$ ipython --no-banner

In [1]: import numpy as np

In [2]: from numpy import linalg as LA

In [3]: np.set_printoptions(precision=3, suppress=True, linewidth=160, floatmode="fixed")

In [4]: data = np.loadtxt("test7.csv", delimiter=",")

In [5]: print(data)
[[-0.167 -0.216 -0.484]
 [ 0.601 -0.184 -0.700]
 [-0.601 -0.006 -0.388]
 [ 0.000 -0.948  0.280]
 [-0.501 -0.142 -0.213]]

In [6]: print(LA.svd(data, compute_uv=False))
[1.000 1.000 1.000]

In [7]: print(LA.pinv(data))
[[-0.167  0.601 -0.601  0.000 -0.501]
 [-0.216 -0.184 -0.006 -0.948 -0.142]
 [-0.484 -0.700 -0.388  0.280 -0.213]]

In [8]: print(np.round(data.T @ data, 3) + 0)
[[1.000 0.000 0.000]
 [0.000 1.000 0.000]
 [0.000 0.000 1.000]]

In [9]: M2 = np.c_[data[:, :2] @ np.array([[9, 4], [3, 2]]), np.array([0, -3, 3, -2, -2])]

In [10]: print(M2)
[[-2.149 -1.099  0.000]
 [ 4.854  2.035 -3.000]
 [-5.423 -2.414  3.000]
 [-2.845 -1.897 -2.000]
 [-4.930 -2.286 -2.000]]

In [11]: print(LA.matrix_rank(np.c_[data, M2]))
4

In [12]: print(LA.matrix_rank(M2))
3

In [13]: O, Rm = LA.qr(data)

In [14]: print(np.allclose(Rm.T @ Rm, data.T @ data))
True

In [15]: print(O @ Rm)
[[-0.167 -0.216 -0.484]
 [ 0.601 -0.184 -0.700]
 [-0.601 -0.006 -0.388]
 [ 0.000 -0.948  0.280]
 [-0.501 -0.142 -0.213]]

In [16]: print(np.round(O.T @ O, 3) + 0)
[[1.000 0.000 0.000]
 [0.000 1.000 0.000]
 [0.000 0.000 1.000]]
